$ python -q
>>> import numpy as np
>>> import numpy.linalg as la
>>> np.set_printoptions(suppress=True, linewidth=160)
>>> K = np.load("mat.npy")
>>> K
array([[ 0.,  2.,  0.,  0.,  0.,  0.,  0.,  0.,  0.,  0.,  0.,  0.,  0.],
       [ 2.,  1.,  2.,  0.,  0.,  0.,  0.,  0.,  0.,  0.,  0.,  0.,  0.],
       [ 0.,  2.,  3.,  2.,  0.,  0.,  0.,  0.,  0.,  0.,  0.,  0.,  0.],
       [ 0.,  0.,  2., -1.,  2.,  0.,  0.,  0.,  0.,  0.,  0.,  0.,  0.],
       [ 0.,  0.,  0.,  2., -1.,  2.,  0.,  0.,  0.,  0.,  0.,  0.,  0.],
       [ 0.,  0.,  0.,  0.,  2.,  3.,  2.,  0.,  0.,  0.,  0.,  0.,  0.],
       [ 0.,  0.,  0.,  0.,  0.,  2., -2.,  2.,  0.,  0.,  0.,  0.,  0.],
       [ 0.,  0.,  0.,  0.,  0.,  0.,  2., -1.,  2.,  0.,  0.,  0.,  0.],
       [ 0.,  0.,  0.,  0.,  0.,  0.,  0.,  2.,  0.,  2.,  0.,  0.,  0.],
       [ 0.,  0.,  0.,  0.,  0.,  0.,  0.,  0.,  2.,  1.,  2.,  0.,  0.],
       [ 0.,  0.,  0.,  0.,  0.,  0.,  0.,  0.,  0.,  2.,  3.,  2.,  0.],
       [ 0.,  0.,  0.,  0.,  0.,  0.,  0.,  0.,  0.,  0.,  2., -2.,  2.],
       [ 0.,  0.,  0.,  0.,  0.,  0.,  0.,  0.,  0.,  0.,  0.,  2.,  0.]])
>>> round(float(la.det(K)), 2)
8448.0
>>> round(float(np.abs(la.eigvals(K)).max()), 2)
5.06
>>> np.allclose(K, K.T)
True
>>> W1 = np.array([[0, -1, 1],
...     [1, 2, -1],
...     [0, -2, 1],
...     [2, 1, 0],
...     [-2, 2, -1],
...     [0, 2, 1],
...     [-2, 2, 0],
...     [-2, 1, -2],
...     [1, 2, -2],
...     [0, 2, -2],
...     [0, 2, 2],
...     [-1, 1, -1],
...     [2, 2, 0]])
>>> coef = np.array([0, 5, 5])
>>> hid = np.maximum(K @ W1 + coef, 0)
>>> hid
array([[ 2.,  9.,  3.],
       [ 1.,  1.,  8.],
       [ 6.,  5.,  6.],
       [ 0.,  4.,  5.],
       [ 6.,  9.,  8.],
       [ 0., 19.,  6.],
       [ 0.,  7.,  3.],
       [ 0., 12.,  3.],
       [ 0., 11.,  0.],
       [ 2., 15.,  3.],
       [ 0., 17.,  5.],
       [ 6., 11., 11.],
       [ 0.,  7.,  3.]])
>>> la.matrix_rank(hid)
np.int64(3)
>>> np.round((hid > 0).mean(axis=0), 2)
array([0.46, 1.  , 0.92])
>>> basis = np.array([[2, 0], [3, 2], [0, 2]])
>>> hid @ basis
array([[31., 24.],
       [ 5., 18.],
       [27., 22.],
       [12., 18.],
       [39., 34.],
       [57., 50.],
       [21., 20.],
       [36., 30.],
       [33., 22.],
       [49., 36.],
       [51., 44.],
       [45., 44.],
       [21., 20.]])
>>> W1 @ basis
array([[-3,  0],
       [ 8,  2],
       [-6, -2],
       [ 7,  2],
       [ 2,  2],
       [ 6,  6],
       [ 2,  4],
       [-1, -2],
       [ 8,  0],
       [ 6,  0],
       [ 6,  8],
       [ 1,  0],
       [10,  4]])
>>> rng = np.random.default_rng(719)
>>> z = rng.permutation(13)
>>> out = K[:, z] * rng.choice([-1, 1], 13)
>>> out
array([[ 0.,  0.,  0., -0.,  0., -0.,  0.,  0., -0., -0.,  2.,  0.,  0.],
       [ 2.,  0.,  0., -2.,  0., -0.,  0.,  0., -0., -0.,  1.,  0.,  0.],
       [ 0.,  0.,  2., -3.,  0., -0.,  0.,  0., -0., -0.,  2.,  0.,  0.],
       [ 0.,  0., -1., -2.,  0., -0.,  0.,  0., -0., -0.,  0.,  2.,  0.],
       [ 0.,  0.,  2., -0.,  0., -0.,  0.,  0., -0., -2.,  0., -1.,  0.],
       [ 0.,  0.,  0., -0.,  0., -0.,  2.,  0., -0., -3.,  0.,  2.,  0.],
       [ 0.,  0.,  0., -0.,  0., -0., -2.,  2., -0., -2.,  0.,  0.,  0.],
       [ 0.,  0.,  0., -0.,  2., -0.,  2., -1., -0., -0.,  0.,  0.,  0.],
       [ 0.,  2.,  0., -0.,  0., -0.,  0.,  2., -0., -0.,  0.,  0.,  0.],
       [ 0.,  1.,  0., -0.,  2., -2.,  0.,  0., -0., -0.,  0.,  0.,  0.],
       [ 0.,  2.,  0., -0.,  0., -3.,  0.,  0., -2., -0.,  0.,  0.,  0.],
       [ 0.,  0.,  0., -0.,  0., -2.,  0.,  0.,  2., -0.,  0.,  0.,  2.],
       [ 0.,  0.,  0., -0.,  0., -0.,  0.,  0., -2., -0.,  0.,  0.,  0.]])
>>> left, _, vt = la.svd(K.T @ out)
>>> z
array([ 0,  9,  3,  2,  8, 10,  6,  7, 11,  5,  1,  4, 12])
>>> round(float(la.norm(out, "nuc")), 2)
36.21
>>> round(float(la.norm(out[2], 1)), 2), round(la.norm(out[2], np.inf), 2)
(7.0, np.float64(3.0))
>>> G = K.T @ K
>>> np.allclose(G, G.T)
True
>>> np.trace(G), (K ** 2).sum()
(np.float64(136.0), np.float64(136.0))
>>> np.diag(G)
array([ 4.,  9., 17.,  9.,  9., 17., 12.,  9.,  8.,  9., 17., 12.,  4.])
>>> la.matrix_rank(G)
np.int64(13)
>>> J = np.load("x.npy")
>>> J
array([[  44,   10,   30,    4,   -4,  -54,   20,  -54,   28,  -32,   32,   28,   50,   28],
       [  10,   65,  -78,  -27,  -46,   44,    3,  -64,  -32,  -83,   19,  -31,  -13,   -5],
       [  30,  -78,  153,   58,   28, -115,   59,   32,  107,   92,   -9,   45,   31,  -13],
       [   4,  -27,   58,   30,  -10,  -32,   45,   17,   55,   42,  -17,   -5,  -20,  -39],
       [  -4,  -46,   28,  -10,   84,  -32,  -74,   44,  -36,   38,   14,   66,   74,   86],
       [ -54,   44, -115,  -32,  -32,  117,  -31,   20,  -73,  -30,  -27,  -65,  -79,  -39],
       [  20,    3,   59,   45,  -74,  -31,  114,  -26,  101,   15,  -22,  -46,  -64, -102],
       [ -54,  -64,   32,   17,   44,   20,  -26,  109,   -5,  101,  -48,   -2,  -39,  -22],
       [  28,  -32,  107,   55,  -36,  -73,  101,   -5,  114,   49,  -17,   -9,  -26,  -71],
       [ -32,  -83,   92,   42,   38,  -30,   15,  101,   49,  122,  -47,    9,  -30,  -37],
       [  32,   19,   -9,  -17,   14,  -27,  -22,  -48,  -17,  -47,   38,   34,   62,   58],
       [  28,  -31,   45,   -5,   66,  -65,  -46,   -2,   -9,    9,   34,   74,   96,   90],
       [  50,  -13,   31,  -20,   74,  -79,  -64,  -39,  -26,  -30,   62,   96,  139,  132],
       [  28,   -5,  -13,  -39,   86,  -39, -102,  -22,  -71,  -37,   58,   90,  132,  146]])
>>> z = rng.permutation(14)
>>> z
array([ 6,  5,  2, 11,  7,  8,  9, 13, 10, 12,  3,  4,  1,  0])
>>> out = J[z][:, z]
>>> round(float(la.det(out)), 2), np.round(la.det(J[z]), 2)
(-0.0, np.float64(0.0))
>>> np.allclose(out, J)
False
